>>> import numpy as np
>>> np.set_printoptions(suppress=True, linewidth=120)
>>> rd = lambda a: np.round(a, 2) + 0
>>> A2 = np.array([[3, -5, 3], [-2, -1, -2], [5, -7, 6], [-1, -3, 9]])
>>> K = np.block([[np.zeros((4, 4)), A2], [A2.T, np.zeros((3, 3))]])
>>> print(K)
[[ 0.  0.  0.  0.  3. -5.  3.]
 [ 0.  0.  0.  0. -2. -1. -2.]
 [ 0.  0.  0.  0.  5. -7.  6.]
 [ 0.  0.  0.  0. -1. -3.  9.]
 [ 3. -2.  5. -1.  0.  0.  0.]
 [-5. -1. -7. -3.  0.  0.  0.]
 [ 3. -2.  6.  9.  0.  0.  0.]]
>>> U, sig, Vt = np.linalg.svd(K)
>>> vecs = Vt[:(sig > 1e-8).sum()]
>>> rng = np.random.default_rng(150044)
>>> vec = K[5] + 3 * K[2] + rng.integers(2) * np.eye(7)[3]
>>> vec
array([ -5.,  -1.,  -7.,  -2.,  15., -21.,  18.])
>>> rd(np.linalg.norm(vec - vecs.T @ vecs @ vec))
np.float64(0.06)
>>> rd(vecs.T @ vecs)
array([[ 0.37,  0.18,  0.44, -0.04,  0.  ,  0.  ,  0.  ],
       [ 0.18,  0.95, -0.13,  0.01,  0.  ,  0.  ,  0.  ],
       [ 0.44, -0.13,  0.69,  0.03,  0.  ,  0.  ,  0.  ],
       [-0.04,  0.01,  0.03,  1.  ,  0.  ,  0.  ,  0.  ],
       [ 0.  ,  0.  ,  0.  ,  0.  ,  1.  ,  0.  ,  0.  ],
       [ 0.  ,  0.  ,  0.  ,  0.  ,  0.  ,  1.  ,  0.  ],
       [ 0.  ,  0.  ,  0.  ,  0.  ,  0.  ,  0.  ,  1.  ]])
>>> np.allclose(vecs.T @ vecs @ vec, vec)
False
>>> np.argsort(-np.linalg.norm(K, axis=0).round(6), kind="stable")[:3]
array([6, 2, 3])
>>> np.linalg.cond(K) > 100
np.True_
>>> np.linalg.matrix_rank(K, rtol=0.1)
np.int64(6)
>>> vals, vecs = np.linalg.eigh(K)
>>> vec = np.array([0, -2, 0, 1, -1, -2, 1])
>>> rd(vec @ K @ vec / (vec @ vec)), rd(vals[0]), rd(vals[-1])
(np.float64(2.18), np.float64(-14.48), np.float64(14.48))
>>> feats = np.load("a.npy")
>>> feats
array([[-9, -8,  2, -4,  2, -5,  7, -8],
       [ 3, -6, -2,  6, -7,  8,  9,  5],
       [ 2, -9, -4,  1,  4,  1,  8, -8],
       [-6,  1, -6,  4, -5, -4,  5, -6],
       [-7, -1,  7, -8, -1,  1, -5,  5],
       [ 1,  1,  7, -9, -7,  6,  8,  3],
       [-3, -3, -7,  8, -5,  9,  7,  3],
       [-8, -8,  9, -5, -9, -5, -1,  6]])
>>> rd(np.abs(np.linalg.svd(feats)[2][-1]))
array([0.02, 0.  , 0.52, 0.36, 0.22, 0.37, 0.29, 0.57])
>>> rd(np.linalg.norm(feats, 2) / np.linalg.norm(feats))
np.float64(0.58)
>>> np.argsort(-np.linalg.norm(feats, axis=0).round(6), kind="stable")[:3]
array([6, 3, 2])
>>> u = np.array([3, 1, 3, 3, -2, 2, -2, 1])
>>> A2 = feats + np.outer(u, np.eye(8)[4])
>>> np.linalg.matrix_rank(np.linalg.inv(A2) - np.linalg.inv(feats), tol=1e-8)
np.int64(1)
>>> rd(np.linalg.det(A2) / np.linalg.det(feats)), rd(1 + np.linalg.solve(feats, u)[4])
(np.float64(-1.32), np.float64(-1.32))
>>> u = np.array([0, 2, 1])
>>> np.convolve(feats[1], u)
array([  0,   6,  -9, -10,  10,  -8,   9,  26,  19,   5])
>>> print(np.polyval(u, feats[1]))
[  7 -11  -3  13 -13  17  19  11]
>>> A2 = feats ** -1
Traceback (most recent call last):
  File "<python-input-32>", line 1, in <module>
    A2 = feats ** -1
         ~~~~~~^^~~~
ValueError: Integers to negative integer powers are not allowed.
>>> A2 = np.linalg.invert(feats)
Traceback (most recent call last):
  File "<python-input-33>", line 1, in <module>
    A2 = np.linalg.invert(feats)
         ^^^^^^^^^^^^^^^^
AttributeError: module 'numpy.linalg' has no attribute 'invert'
>>> A2 = np.linalg.inv(feats)
>>> rd(np.linalg.cond(feats))
np.float64(314.94)
>>> mat = np.loadtxt("case15.csv", delimiter=",")
>>> mat
array([[ 10.07,  -6.95,   1.92, -16.11,   1.91,   2.12,  12.08,   7.87],
       [ 30.88,  26.09,   3.97, -19.  ,  17.02, -19.96,  13.22,   1.1 ],
       [ 29.08,  31.13,   2.01,   2.88,  -3.03, -28.11, -18.95,   1.04],
       [ -1.15,  -8.88,  -0.02,  -1.1 ,   1.13,  -7.99,  -4.97,  21.04],
       [-21.06, -18.08,  -0.99,  -6.88,  10.78,  23.11,  25.05,  -7.84],
       [-16.86, -34.01,  -2.11,   5.98, -23.97,  19.03, -11.08,  11.1 ],
       [ 23.95,  44.97,  -0.04,  24.03,  -5.94, -42.03, -41.97,  -0.05],
       [ -0.1 ,  -2.93,   0.99, -10.99,  19.19,  -8.  ,  13.95,  17.05],
       [-25.9 , -17.98,  -4.05,  23.12, -27.24,  24.91, -17.97, -17.87],
       [  4.05, -25.09,   3.06, -34.2 ,  13.94,  15.19,  38.11,  14.94],
       [ -1.05,  -9.12,   0.16,  -0.9 ,   1.14,  -7.92,  -4.97,  21.06],
       [ 14.01,  -5.05,   0.86,  -1.88, -26.  ,   6.84, -11.95,  -4.85],
       [-23.08,  23.03,  -3.98,  30.91,  12.88, -10.01, -14.9 , -17.01]])
>>> np.linalg.cond(mat) > 100
np.True_
>>> C2 = mat.T @ mat
>>> rd(np.linalg.svd(mat, compute_uv=False) ** 2)
array([16165.67, 10121.41,  3530.46,  1912.75,     0.12,     0.08,     0.03,     0.01])
>>> rd(np.diag(C2))
array([4620.63, 6883.22,   72.27, 4075.3 , 3177.63, 5044.6 , 5575.66, 2281.22])
>>> np.allclose(C2, C2.T)
True
>>> U, sig, Vt = np.linalg.svd(mat)
>>> np.argmax(sig[:-1] / (sig[1:] + 1e-6)) + 1
np.int64(4)
>>> A2 = U[:, :4] @ np.diag(sig[:4]) @ Vt[:4]
>>> rd(np.linalg.norm(mat - A2, 2)), rd(sig[4])
(np.float64(0.35), np.float64(0.35))
>>> E = np.load("run2.npy")
>>> E
array([[ -1.  ,  -1.1 ,   1.88,   0.3 ,   0.4 ],
       [ -0.5 ,  -1.1 ,   0.39,   0.  ,  -0.2 ],
       [  0.6 ,  -0.9 ,  -0.44,  -0.1 ,  -0.8 ],
       [ -0.5 ,  -1.9 , -11.33,  -2.9 ,   0.5 ],
       [ -0.4 ,   0.4 ,  -5.33,  -1.4 ,  -0.8 ],
       [ -0.4 ,   0.  ,  10.84,   2.6 ,  -1.9 ],
       [ -0.1 ,   0.3 ,  -1.65,  -0.3 ,   0.  ],
       [ -0.9 ,   1.7 ,  -6.57,  -1.7 ,   0.1 ],
       [  0.8 ,  -0.9 ,   0.57,   0.2 ,  -0.6 ],
       [ -1.6 ,   0.6 ,   0.52,   0.2 ,  -0.4 ],
       [ -0.1 ,  -0.7 ,  -5.03,  -1.3 ,   0.3 ],
       [  1.2 ,  -0.5 ,  10.82,   2.7 ,   0.2 ],
       [ -0.2 ,   2.  ,   5.86,   1.6 ,  -0.3 ],
       [ -0.1 ,   0.9 ,  -2.42,  -0.6 ,   0.2 ],
       [ -0.6 ,  -0.3 ,  -5.16,  -1.2 ,  -0.3 ],
       [  1.2 ,   0.4 ,  -1.68,  -0.3 ,  -0.8 ],
       [  0.5 ,  -0.1 ,   1.98,   0.5 ,   0.  ],
       [  0.1 ,  -1.  ,   1.8 ,   0.4 ,  -0.2 ],
       [ -0.4 ,   1.2 ,   4.1 ,   1.  ,  -1.  ]])
>>> t3 = np.stack([E, -2 * E, E[::-1]])
>>> print(t3.shape)
(3, 19, 5)
>>> rd(np.einsum("bij,cij->bc", t3, t3))
array([[  632.98, -1265.97,  -121.35],
       [-1265.97,  2531.94,   242.7 ],
       [ -121.35,   242.7 ,   632.98]])
>>> hat = E @ np.linalg.solve(E.T @ E, E.T)
>>> rd(np.linalg.eigvalsh(hat))
array([0., 0., 0., 0., 0., 0., 0., 0., 0., 0., 0., 0., 0., 0., 1., 1., 1., 1., 1.])
>>> rd(np.diag(hat))
array([0.33, 0.13, 0.2 , 0.37, 0.31, 0.62, 0.13, 0.42, 0.2 , 0.51, 0.07, 0.35, 0.32, 0.08, 0.28, 0.36, 0.03, 0.07,
       0.21])
>>> np.allclose(hat @ hat, hat)
True
>>> rd(np.trace(hat))
np.float64(5.0)
>>> labels = E[:, 3] > np.median(E[:, 3])
>>> u = E[labels].mean(axis=0) - E[~labels].mean(axis=0)
>>> print(rd((((E - E.mean(axis=0)) @ u > 0) == labels).mean()))
0.95
>>> print(labels.astype(int))
[1 0 0 0 0 1 0 0 1 1 0 1 1 0 0 0 1 1 1]
>>> ((E - E.mean(axis=0)) @ u > 0).astype(int)
array([1, 1, 0, 0, 0, 1, 0, 0, 1, 1, 0, 1, 1, 0, 0, 0, 1, 1, 1])
>>> C2 = np.cov(E, rowvar=False)
>>> rd(C2)
array([[ 0.53, -0.14,  1.1 ,  0.3 , -0.04],
       [-0.14,  1.07,  0.94,  0.27, -0.14],
       [ 1.1 ,  0.94, 31.14,  7.78, -1.42],
       [ 0.3 ,  0.27,  7.78,  1.95, -0.36],
       [-0.04, -0.14, -1.42, -0.36,  0.35]])
>>> rd(np.linalg.eigvalsh(C2)[::-1])
array([33.22,  1.11,  0.45,  0.27,  0.  ])
>>> rd(np.polyfit(E[:, 0], E[:, 1], 1))
array([-0.26, -0.08])
>>> rd(E.std(axis=0))
array([0.71, 1.01, 5.43, 1.36, 0.57])
>>> rd(np.corrcoef(E[:, 0], E[:, 1])[0, 1])
np.float64(-0.18)
>>> np.argsort(-E.std(axis=0).round(6), kind="stable")
array([2, 3, 1, 0, 4])
>>> rd(np.corrcoef(E.T))
array([[ 1.  , -0.18,  0.27,  0.29, -0.1 ],
       [-0.18,  1.  ,  0.16,  0.19, -0.23],
       [ 0.27,  0.16,  1.  ,  1.  , -0.43],
       [ 0.29,  0.19,  1.  ,  1.  , -0.44],
       [-0.1 , -0.23, -0.43, -0.44,  1.  ]])
>>> np.median(E, axis=0)
array([-0.2 , -0.1 ,  0.39,  0.  , -0.2 ])
>>> W2 = np.array([[-1, -5, 4, -5, -2]])
>>> data = rng.normal(size=(45, 1)) @ W2 + np.array([-1, 1, 0, 3, -3])
>>> print(rd(data))
[[ -0.92   1.4   -0.32   3.4   -2.84]
 [ -0.25   4.75  -3.     6.75  -1.5 ]
 [ -1.1    0.51   0.39   2.51  -3.2 ]
 [ -1.7   -2.52   2.82  -0.52  -4.41]
 [ -2.15  -4.76   4.61  -2.76  -5.3 ]
 [  0.38   7.88  -5.5    9.88  -0.25]
 [ -1.25  -0.27   1.02   1.73  -3.51]
 [ -1.5   -1.48   1.98   0.52  -3.99]
 [ -0.79   2.04  -0.83   4.04  -2.58]
 [ -0.55   3.25  -1.8    5.25  -2.1 ]
 [ -0.06   5.69  -3.75   7.69  -1.12]
 [ -2.12  -4.6    4.48  -2.6   -5.24]
 [  0.16   6.82  -4.66   8.82  -0.67]
 [  0.3    7.48  -5.18   9.48  -0.41]
 [ -0.07   5.64  -3.71   7.64  -1.14]
 [ -1.23  -0.15   0.92   1.85  -3.46]
 [  0.33   7.63  -5.31   9.63  -0.35]
 [ -2.29  -5.45   5.16  -3.45  -5.58]
 [ -1.53  -1.66   2.12   0.34  -4.06]
 [ -0.36   4.21  -2.56   6.21  -1.72]
 [ -0.91   1.43  -0.34   3.43  -2.83]
 [ -2.12  -4.62   4.5   -2.62  -5.25]
 [  2.09  16.46 -12.37  18.46   3.18]
 [ -0.01   5.95  -3.96   7.95  -1.02]
 [ -0.88   1.59  -0.47   3.59  -2.77]
 [ -0.31   4.46  -2.77   6.46  -1.62]
 [ -0.42   3.9   -2.32   5.9   -1.84]
 [  0.86  10.32  -7.46  12.32   0.73]
 [ -2.95  -8.75   7.8   -6.75  -6.9 ]
 [ -1.71  -2.54   2.83  -0.54  -4.42]
 [ -0.82   1.92  -0.74   3.92  -2.63]
 [ -0.14   5.32  -3.46   7.32  -1.27]
 [  0.09   6.47  -4.38   8.47  -0.81]
 [  0.06   6.31  -4.25   8.31  -0.88]
 [ -2.73  -7.63   6.9   -5.63  -6.45]
 [ -1.21  -0.07   0.85   1.93  -3.43]
 [ -2.1   -4.51   4.41  -2.51  -5.2 ]
 [  0.01   6.05  -4.04   8.05  -0.98]
 [  1.08  11.41  -8.33  13.41   1.16]
 [ -0.37   4.16  -2.53   6.16  -1.74]
 [ -1.22  -0.1    0.88   1.9   -3.44]
 [  0.74   9.68  -6.94  11.68   0.47]
 [ -0.84   1.8   -0.64   3.8   -2.68]
 [ -1.59  -1.96   2.37   0.04  -4.18]
 [ -0.72   2.42  -1.13   4.42  -2.43]]
>>> A2 = data / np.linalg.norm(data, axis=1, keepdims=True)
>>> C2 = A2 @ A2.T
>>> print(rd(C2[19]))
[ 0.86  1.    0.65 -0.26 -0.52  0.97  0.39 -0.02  0.94  0.99  0.99 -0.51  0.98  0.98  0.99  0.43  0.97 -0.57 -0.07
  1.    0.86 -0.51  0.92  0.99  0.89  1.    1.    0.95 -0.68 -0.26  0.92  1.    0.99  0.99 -0.66  0.46 -0.51  0.99
  0.95  1.    0.45  0.96  0.91 -0.14  0.96]
>>> rd(np.degrees(np.arccos(np.clip(C2[19, 32], -1, 1))))
np.float64(9.86)
>>> rd(np.linalg.norm(A2, axis=1))
array([1., 1., 1., 1., 1., 1., 1., 1., 1., 1., 1., 1., 1., 1., 1., 1., 1., 1., 1., 1., 1., 1., 1., 1., 1., 1., 1., 1.,
       1., 1., 1., 1., 1., 1., 1., 1., 1., 1., 1., 1., 1., 1., 1., 1., 1.])
>>> rank = np.linalg.matrix_rank(data)
>>> rank
np.int64(2)
>>> null = np.linalg.svd(data)[2][rank:].T
>>> np.allclose(data @ null, 0)
True
>>> J = np.load("m.npy")
>>> print(J)
[[-10   0   2   4   8  -4 -10 -10   6   8]
 [-10   0   2   4   8  -4 -10 -10   6   8]
 [  0   0   0   0   0   0   0   0   0   0]
 [  5   0  -1  -2  -4   2   5   5  -3  -4]
 [ 10   0  -2  -4  -8   4  10  10  -6  -8]
 [ 10   0  -2  -4  -8   4  10  10  -6  -8]
 [ 10   0  -2  -4  -8   4  10  10  -6  -8]]
>>> t3 = np.stack([J, -1 * J, J[::-1]])
>>> np.einsum("bij,cij->bc", t3, t3)
array([[ 2625, -2625, -1875],
       [-2625,  2625,  1875],
       [-1875,  1875,  2625]])
>>> print(np.linalg.matrix_rank(t3))
[1 1 1]
>>> t3.shape
(3, 7, 10)
>>> U, sig, Vt = np.linalg.svd(J)
>>> rd(sig)
array([51.23,  0.  ,  0.  ,  0.  ,  0.  ,  0.  ,  0.  ])
>>> A2 = U[:, :1] @ np.diag(sig[:1]) @ Vt[:1]
>>> print(rd(A2))
[[-10.   0.   2.   4.   8.  -4. -10. -10.   6.   8.]
 [-10.   0.   2.   4.   8.  -4. -10. -10.   6.   8.]
 [  0.   0.   0.   0.   0.   0.   0.   0.   0.   0.]
 [  5.   0.  -1.  -2.  -4.   2.   5.   5.  -3.  -4.]
 [ 10.   0.  -2.  -4.  -8.   4.  10.  10.  -6.  -8.]
 [ 10.   0.  -2.  -4.  -8.   4.  10.  10.  -6.  -8.]
 [ 10.   0.  -2.  -4.  -8.   4.  10.  10.  -6.  -8.]]
>>> rd(np.abs(J - A2).max())
np.float64(0.0)
>>> print(rd(J @ np.linalg.pinv(J) @ J))
[[-10.   0.   2.   4.   8.  -4. -10. -10.   6.   8.]
 [-10.   0.   2.   4.   8.  -4. -10. -10.   6.   8.]
 [  0.   0.   0.   0.   0.   0.   0.   0.   0.   0.]
 [  5.   0.  -1.  -2.  -4.   2.   5.   5.  -3.  -4.]
 [ 10.   0.  -2.  -4.  -8.   4.  10.  10.  -6.  -8.]
 [ 10.   0.  -2.  -4.  -8.   4.  10.  10.  -6.  -8.]
 [ 10.   0.  -2.  -4.  -8.   4.  10.  10.  -6.  -8.]]
>>> rd(np.trace(np.linalg.pinv(J) @ J))
np.float64(1.0)
>>> try:
...     np.linalg.inv(J)
... except np.linalg.LinAlgError as e:
...     print("failed:", e)
... 
failed: Last 2 dimensions of the array must be square
>>> np.linalg.lstsq(J[:-1].T, J[-1])[2]
np.int32(1)
>>> print(np.abs(np.diag(np.linalg.qr(J)[1])) > 1e-9)
[ True False False False False False False]
>>> print(np.allclose(J[:-1].T @ np.linalg.lstsq(J[:-1].T, J[-1])[0], J[-1]))
True
>>> np.unique(J.round(6), axis=0).shape
(4, 10)
>>> arr = np.loadtxt("mat.csv", delimiter=",")
>>> arr
array([[-2.,  2., -3.,  1.,  1., -5.,  1., -3., -5.,  1.],
       [ 5.,  4.,  4.,  1.,  4.,  0., -1.,  5.,  2., -2.],
       [-2.,  1.,  1.,  3.,  2., -1., -5., -2., -1.,  0.],
       [-3.,  0.,  3., -1.,  5.,  1., -3., -1.,  1., -2.],
       [-1.,  0., -4., -3.,  2., -3.,  1., -4.,  2.,  2.],
       [-3.,  1.,  2., -2.,  5., -3., -1., -2., -4.,  1.],
       [-3.,  3.,  0.,  4., -4.,  0., -3., -5., -5., -1.],
       [ 3., -2.,  4., -1.,  5., -1.,  5., -5., -2., -1.],
       [ 1.,  4.,  0., -5.,  1., -3.,  1.,  3.,  4., -1.],
       [ 0.,  0.,  0.,  0.,  0.,  0.,  0.,  0.,  0.,  3.]])
>>> A2 = arr / np.linalg.norm(arr, axis=1, keepdims=True)
>>> C2 = A2 @ A2.T
>>> print(rd(C2))
[[ 1.   -0.4   0.3  -0.16  0.46  0.6   0.51  0.17 -0.15  0.11]
 [-0.4   1.    0.03  0.25 -0.45 -0.04 -0.41  0.09  0.48 -0.19]
 [ 0.3   0.03  1.    0.57 -0.05  0.48  0.58 -0.12 -0.37  0.  ]
 [-0.16  0.25  0.57  1.    0.    0.57 -0.05  0.22  0.06 -0.26]
 [ 0.46 -0.45 -0.05  0.    1.    0.31 -0.14  0.19  0.28  0.25]
 [ 0.6  -0.04  0.48  0.57  0.31  1.    0.18  0.43  0.01  0.12]
 [ 0.51 -0.41  0.58 -0.05 -0.14  0.18  1.   -0.16 -0.56 -0.1 ]
 [ 0.17  0.09 -0.12  0.22  0.19  0.43 -0.16  1.   -0.1  -0.09]
 [-0.15  0.48 -0.37  0.06  0.28  0.01 -0.56 -0.1   1.   -0.11]
 [ 0.11 -0.19  0.   -0.26  0.25  0.12 -0.1  -0.09 -0.11  1.  ]]
>>> print((np.abs(C2) > 0.9).astype(int))
[[1 0 0 0 0 0 0 0 0 0]
 [0 1 0 0 0 0 0 0 0 0]
 [0 0 1 0 0 0 0 0 0 0]
 [0 0 0 1 0 0 0 0 0 0]
 [0 0 0 0 1 0 0 0 0 0]
 [0 0 0 0 0 1 0 0 0 0]
 [0 0 0 0 0 0 1 0 0 0]
 [0 0 0 0 0 0 0 1 0 0]
 [0 0 0 0 0 0 0 0 1 0]
 [0 0 0 0 0 0 0 0 0 1]]
>>> rd(np.degrees(np.arccos(np.clip(C2[1, 6], -1, 1))))
np.float64(114.38)
>>> print(rd(C2[1]))
[-0.4   1.    0.03  0.25 -0.45 -0.04 -0.41  0.09  0.48 -0.19]
>>> np.argwhere(np.triu(np.abs(C2) > 0.95, 1))
array([], shape=(0, 2), dtype=int64)
